$ python -q
>>> import numpy as np
>>> np.set_printoptions(precision=2, suppress=True, linewidth=120, sign=" ")
>>> F = np.loadtxt("out5.csv", delimiter=",")
>>> F
array([[ 1.,  0.,  0.,  0.,  0.,  0.,  0.,  0.,  0.],
       [ 3.,  0.,  0.,  0.,  0.,  0.,  0.,  0.,  0.],
       [ 1.,  2.,  0.,  0.,  0.,  0.,  0.,  0.,  0.],
       [ 2.,  0.,  0.,  2.,  0.,  0.,  0.,  0.,  0.],
       [ 1.,  2.,  2.,  0.,  2.,  0.,  0.,  0.,  0.],
       [ 0.,  3.,  2.,  2.,  3.,  0.,  0.,  0.,  0.],
       [ 1.,  1.,  2.,  2.,  1.,  3.,  2.,  0.,  0.],
       [ 2.,  3.,  1.,  2.,  3.,  3.,  0.,  2.,  0.],
       [ 2.,  2.,  0.,  2.,  2.,  0.,  2.,  0.,  2.]])
>>> Uu, sv, Vh = np.linalg.svd(F)
>>> V = Vh[:(sv > 1e-8).sum()]
>>> rng = np.random.default_rng(86656)
>>> x = F[5] + 5 * F[7] + rng.integers(2) * np.eye(9)[7]
>>> print(x)
[ 10.  18.   7.  12.  18.  15.   0.  10.   0.]
>>> np.allclose(V.T @ V @ x, x)
True
>>> np.round(V.T @ V, 2) + 0
array([[ 1.  ,  0.  ,  0.  ,  0.  ,  0.  ,  0.  ,  0.  ,  0.  ,  0.  ],
       [ 0.  ,  1.  ,  0.  ,  0.  ,  0.  ,  0.  ,  0.  ,  0.  ,  0.  ],
       [ 0.  ,  0.  ,  1.  ,  0.  ,  0.  ,  0.  ,  0.  ,  0.  ,  0.  ],
       [ 0.  ,  0.  ,  0.  ,  1.  ,  0.  ,  0.  ,  0.  ,  0.  ,  0.  ],
       [ 0.  ,  0.  ,  0.  ,  0.  ,  1.  ,  0.  ,  0.  ,  0.  ,  0.  ],
       [ 0.  ,  0.  ,  0.  ,  0.  ,  0.  ,  0.87,  0.19,  0.19, -0.19],
       [ 0.  ,  0.  ,  0.  ,  0.  ,  0.  ,  0.19,  0.71, -0.29,  0.29],
       [ 0.  ,  0.  ,  0.  ,  0.  ,  0.  ,  0.19, -0.29,  0.71,  0.29],
       [ 0.  ,  0.  ,  0.  ,  0.  ,  0.  , -0.19,  0.29,  0.29,  0.71]])
>>> np.linalg.matrix_rank(np.vstack([F, x]))
np.int64(8)
>>> np.round(np.linalg.norm(x - V.T @ V @ x), 2)
np.float64(0.0)
>>> np.diag(V.T @ V)
array([ 1.  ,  1.  ,  1.  ,  1.  ,  1.  ,  0.87,  0.71,  0.71,  0.71])
